$ python3 -q
>>> import numpy as np
>>> import numpy.linalg as la
>>> np.set_printoptions(precision=3, suppress=True, linewidth=200, floatmode="fixed")
>>> K = np.loadtxt("mat.csv", delimiter=",")
>>> K
array([[18.730, 21.334,  8.825],
       [20.598, 20.915,  9.744],
       [19.556, 21.496,  8.393],
       [20.549, 19.240, 10.343],
       [20.066, 21.002, 10.056],
       [19.959, 20.301,  9.411],
       [18.511, 20.133, 10.778],
       [19.352, 21.456, 10.179],
       [20.609, 20.234,  9.847],
       [21.400, 18.813, 10.236],
       [19.738, 20.026,  9.945],
       [21.131, 20.355, 10.526],
       [20.058, 20.567,  8.849],
       [18.663, 19.580, 10.590],
       [20.549, 20.016,  8.096],
       [21.156, 20.305, 10.601],
       [19.498, 19.555,  9.216],
       [20.628, 19.698, 11.527],
       [18.187, 19.596,  9.948],
       [18.739, 20.008, 10.685],
       [19.522, 22.540,  8.969],
       [19.552, 21.294,  7.824],
       [21.166, 21.696, 11.157]])
>>> Xc = (K - K.mean(axis=0)) / K.std(axis=0)
>>> Xc.std(axis=0)
array([1.000, 1.000, 1.000])
>>> b = la.lstsq(np.delete(Xc, 0, axis=1), Xc[:, 0])[0]
>>> b
array([-0.027,  0.172])
>>> np.abs(b).argmax()
np.int64(1)
>>> round(float(1 - np.var(Xc[:, 0] - np.delete(Xc, 0, axis=1) @ b)), 3)
0.034
>>> gram = np.cov(K, rowvar=False)
>>> np.corrcoef(K.T)
array([[ 1.000, -0.088,  0.181],
       [-0.088,  1.000, -0.351],
       [ 0.181, -0.351,  1.000]])
>>> round(float(np.corrcoef(K[:, 1], K[:, 0])[0, 1]), 3)
-0.088
>>> la.eigvalsh(gram)[::-1]
array([1.275, 0.808, 0.557])
>>> K.std(axis=0)
array([0.917, 0.880, 0.954])
>>> np.polyfit(K[:, 1], K[:, 0], 1)
array([-0.091, 21.774])
>>> la.cond(K) > 100
np.False_
>>> np.argsort(-la.norm(K, axis=0).round(6), kind="stable")[:3]
array([1, 0, 2])
>>> Xc = K - K.mean(axis=0)
>>> left, s, VT = la.svd(Xc, full_matrices=False)
>>> s
array([5.296, 4.217, 3.499])
>>> np.abs(VT[-1])
array([0.164, 0.743, 0.649])
>>> np.abs(left[:, 0]).argmax()
np.int64(21)
>>> s ** 2 / (s ** 2).sum()
array([0.483, 0.306, 0.211])
>>> la.matrix_rank(Xc)
np.int64(3)
>>> np.abs(VT[0]).argmax()
np.int64(2)
>>> hat = K @ la.solve(K.T @ K, K.T)
>>> hat @ K[:, 2]
array([ 8.825,  9.744,  8.393, 10.343, 10.056,  9.411, 10.778, 10.179,  9.847, 10.236,  9.945, 10.526,  8.849, 10.590,  8.096, 10.601,  9.216, 11.527,  9.948, 10.685,  8.969,  7.824, 11.157])
>>> np.allclose(hat @ hat, hat)
True
>>> mat = np.array([[-2, 5, 9, 0, -6],
...     [0, -6, -8, -2, -3],
...     [0, 0, 8, 9, -2],
...     [0, 0, 0, 9, 2],
...     [0, 0, 0, 0, -1]])
>>> Q, vecs = la.qr(mat[:, :2])[0], la.qr(mat[:, 2:])[0]
>>> s = la.svd(Q.T @ vecs, compute_uv=False)
>>> s
array([0.989, 0.876])
>>> x = np.array([2, 2, -3, -3, 2])
>>> rhs = mat @ x
>>> b, lr = np.zeros(5), 1 / la.norm(mat, 2) ** 2
>>> for i in range(10):
...     b -= lr * mat.T @ (mat @ b - rhs)
...     if i % 2 == 0: print(i, round(la.norm(mat @ b - rhs), 3))
... 
0 20.223
2 13.645
4 9.898
6 7.353
8 5.547
>>> b
array([ 0.303,  0.561, -2.379, -3.211,  2.165])
